>>> import numpy as np
>>> np.set_printoptions(suppress=True, linewidth=100)
>>> tidy = lambda a: np.round(a, 2) + 0
>>> X = np.load("out0.npy")
>>> print(X)
[[-0.4 -1.3  0.7 -0.3]
 [-0.1 -0.6  1.5 -0.6]
 [ 1.5  1.  -0.9  0.6]
 [-1.5 -0.8  1.   2.4]]
>>> q, Rm = np.linalg.qr(X)
>>> print(tidy(q.T @ q))
[[1. 0. 0. 0.]
 [0. 1. 0. 0.]
 [0. 0. 1. 0.]
 [0. 0. 0. 1.]]
>>> print(tidy(abs(Rm[0, 0])), tidy(np.linalg.norm(X[:, 0])))
2.16 2.16
>>> print(tidy(Rm))
[[ 2.16  1.52 -1.52 -1.17]
 [ 0.    1.18 -1.02  1.02]
 [ 0.    0.    1.09  0.02]
 [ 0.    0.    0.    2.04]]
>>> print(tidy(np.abs(np.diag(Rm))))
[2.16 1.18 1.09 2.04]
>>> w, evecs = np.linalg.eig(Rm)
>>> print(Rm @ evecs[:, 0] - w[0] * evecs[:, 0])
[0. 0. 0. 0.]
>>> print(tidy(np.linalg.eigvals(X).sum().real))
0.5
>>> print(np.kron(np.eye(2, dtype=int), X))
[[-0.4 -1.3  0.7 -0.3 -0.  -0.   0.  -0. ]
 [-0.1 -0.6  1.5 -0.6 -0.  -0.   0.  -0. ]
 [ 1.5  1.  -0.9  0.6  0.   0.  -0.   0. ]
 [-1.5 -0.8  1.   2.4 -0.  -0.   0.   0. ]
 [-0.  -0.   0.  -0.  -0.4 -1.3  0.7 -0.3]
 [-0.  -0.   0.  -0.  -0.1 -0.6  1.5 -0.6]
 [ 0.   0.  -0.   0.   1.5  1.  -0.9  0.6]
 [-0.  -0.   0.   0.  -1.5 -0.8  1.   2.4]]
>>> print(tidy(np.linalg.det(X[::-1])))
-5.68
>>> print(tidy(np.linalg.det(2 * X)), tidy(np.linalg.det(X)))
-90.95 -5.68
>>> M2 = np.linalg.inv(X)
>>> print(np.allclose(M2, X.T))
False
>>> print(tidy(np.linalg.inv(M2)))
[[-0.4 -1.3  0.7 -0.3]
 [-0.1 -0.6  1.5 -0.6]
 [ 1.5  1.  -0.9  0.6]
 [-1.5 -0.8  1.   2.4]]
>>> print(tidy(X @ M2))
[[1. 0. 0. 0.]
 [0. 1. 0. 0.]
 [0. 0. 1. 0.]
 [0. 0. 0. 1.]]
>>> hat = np.triu(np.array([[2, -7, 4, -9], [2, -9, -5, -7], [-5, -5, -1, -7], [-5, -8, 1, 9]]), 1) + np.eye(4)
>>> M2 = hat @ X @ np.linalg.inv(hat)
>>> print(tidy(np.poly(M2)))
[ 1.   -0.5  -7.63  7.26 -5.68]
>>> print(tidy(np.linalg.det(M2)))
-5.68
>>> feats = np.array([[-1.2, -2.0, 0.5],
...     [-2.9, -3.5, 0.8],
...     [0.7, 0.8, -0.5],
...     [1.0, 0.4, 0.0]])
>>> x0 = np.array([-4, 4, -5])
>>> y = feats @ x0
>>> print(tidy(np.linalg.lstsq(feats, y)[0]))
[-4.  4. -5.]
>>> print(tidy(np.linalg.solve(feats.T @ feats, feats.T @ y)))
[-4.  4. -5.]
>>> rng = np.random.default_rng(66476)
>>> y = y + 0.05 * rng.normal(size=4)
>>> print(tidy(y))
[-5.73 -6.37  2.93 -2.39]
>>> coef, *_ = np.linalg.lstsq(feats, y)
>>> print(tidy(coef))
[-4.01  3.98 -5.09]
>>> print(coef.round())
[-4.  4. -5.]
>>> print(tidy(np.linalg.norm(y - feats @ coef)))
0.04
>>> w1 = np.array([[2, 1], [1, 0], [2, 1]])
>>> coef = np.array([1, 2])
>>> H = np.maximum(feats @ w1 + coef, 0)
>>> print(H)
[[0.  1.3]
 [0.  0. ]
 [2.2 2.2]
 [3.4 3. ]]
>>> W2 = np.array([[1, 2], [0, 4]])
>>> print((H @ W2).round(6).argmax(axis=1))
[1 0 1 1]
>>> print(tidy(H @ W2))
[[ 0.   5.2]
 [ 0.   0. ]
 [ 2.2 13.2]
 [ 3.4 18.8]]
>>> M2 = np.array([[-1.0], [-0.9]])
>>> W2 = np.array([[2.1, 0.1, 1.1, -0.4]])
>>> E = M2 @ W2
>>> print(tidy(E))
[[-2.1  -0.1  -1.1   0.4 ]
 [-1.89 -0.09 -0.99  0.36]]
>>> r0 = np.array([-5, 0, 1])
>>> print(np.convolve(E[0], r0))
[10.5  0.5  3.4 -2.1 -1.1  0.4]
>>> print(tidy(np.polyval(r0, E[0])))
[-21.05   0.95  -5.05   0.2 ]
>>> print(np.cross(E[0, :3], E[1, :3]))
[0. 0. 0.]
>>> print(tidy(np.array([np.convolve(row, r0, "same") for row in E])))
[[ 0.5   3.4  -2.1  -1.1 ]
 [ 0.45  3.06 -1.89 -0.99]]
>>> print(tidy(np.linalg.norm(E, 2)))
3.24
>>> print(tidy(np.linalg.norm(E, "nuc")))
3.24
>>> x0 = np.array([5, 7, 4, 9])
>>> h = np.maximum(E @ x0, 0)
>>> print(np.maximum(E @ x0, 0) - np.maximum(-E @ x0, 0))
[-12.  -10.8]
>>> print(np.maximum(E @ (3 * x0), 0))
[0. 0.]
>>> print(E * (h > 1e-9)[:, None])
[[-0. -0. -0.  0.]
 [-0. -0. -0.  0.]]
>>> rank = np.linalg.matrix_rank(E)
>>> print(rank)
1
>>> ns = np.linalg.svd(E)[2][rank:].T
>>> print(tidy(ns @ ns.T))
[[ 0.24 -0.04 -0.4   0.15]
 [-0.04  1.   -0.02  0.01]
 [-0.4  -0.02  0.79  0.08]
 [ 0.15  0.01  0.08  0.97]]
>>> print([int(np.linalg.matrix_rank(E[:, :j + 1])) for j in range(4)])
[1, 1, 1, 1]
>>> print(tidy(E @ ns))
[[0. 0. 0.]
 [0. 0. 0.]]
>>> A = np.load("case11.npy")
>>> print(A)
[[ 1.06 -0.13 -0.03]
 [ 0.57  1.17  4.61]
 [ 2.07 -0.64  0.3 ]
 [-0.34  0.2  -0.77]
 [-0.14  0.96  4.32]
 [ 2.93  0.11 -1.31]
 [-2.63 -0.33  0.56]
 [-1.17 -0.24 -2.02]
 [ 1.16  1.2   2.21]
 [-0.43  0.85 -3.69]
 [ 1.55 -0.57 -3.02]
 [ 1.22 -0.3  -1.9 ]
 [-0.75  0.21  1.44]
 [-1.85  0.23 -0.58]
 [ 1.3  -0.39  0.83]
 [-0.52 -0.03 -1.15]
 [-0.07 -0.61 -0.41]
 [-1.26  0.94 -1.37]
 [ 0.73 -0.15 -3.03]]
>>> q, Rm = np.linalg.qr(A)
>>> print(tidy(q @ Rm))
[[ 1.06 -0.13 -0.03]
 [ 0.57  1.17  4.61]
 [ 2.07 -0.64  0.3 ]
 [-0.34  0.2  -0.77]
 [-0.14  0.96  4.32]
 [ 2.93  0.11 -1.31]
 [-2.63 -0.33  0.56]
 [-1.17 -0.24 -2.02]
 [ 1.16  1.2   2.21]
 [-0.43  0.85 -3.69]
 [ 1.55 -0.57 -3.02]
 [ 1.22 -0.3  -1.9 ]
 [-0.75  0.21  1.44]
 [-1.85  0.23 -0.58]
 [ 1.3  -0.39  0.83]
 [-0.52 -0.03 -1.15]
 [-0.07 -0.61 -0.41]
 [-1.26  0.94 -1.37]
 [ 0.73 -0.15 -3.03]]
>>> print(tidy(q.T @ q))
[[1. 0. 0.]
 [0. 1. 0.]
 [0. 0. 1.]]
>>> print(tidy(abs(Rm[0, 0])), tidy(np.linalg.norm(A[:, 0])))
6.02 6.02
>>> print(tidy(np.trace(q @ q.T)))
3.0
>>> print(tidy(np.abs(np.diag(Rm))))
[6.02 2.63 8.83]
>>> M2 = np.c_[A[:, :1] @ np.array([[0]]), np.array([3, -4, -3, 2, 1, 2, -5, 4, 3, -1, 1, 3, 3, 2, 1, -4, 1, 0, 3])]
>>> print(M2)
[[ 0.  3.]
 [ 0. -4.]
 [ 0. -3.]
 [ 0.  2.]
 [ 0.  1.]
 [ 0.  2.]
 [ 0. -5.]
 [ 0.  4.]
 [ 0.  3.]
 [ 0. -1.]
 [ 0.  1.]
 [ 0.  3.]
 [ 0.  3.]
 [ 0.  2.]
 [ 0.  1.]
 [ 0. -4.]
 [ 0.  1.]
 [ 0.  0.]
 [ 0.  3.]]
>>> print(np.linalg.matrix_rank(M2))
1
>>> print(tidy(np.linalg.norm(M2 - A @ np.linalg.lstsq(A, M2)[0], axis=0)))
[ 0.   11.14]
>>> print(np.linalg.matrix_rank(np.c_[A, M2]))
4
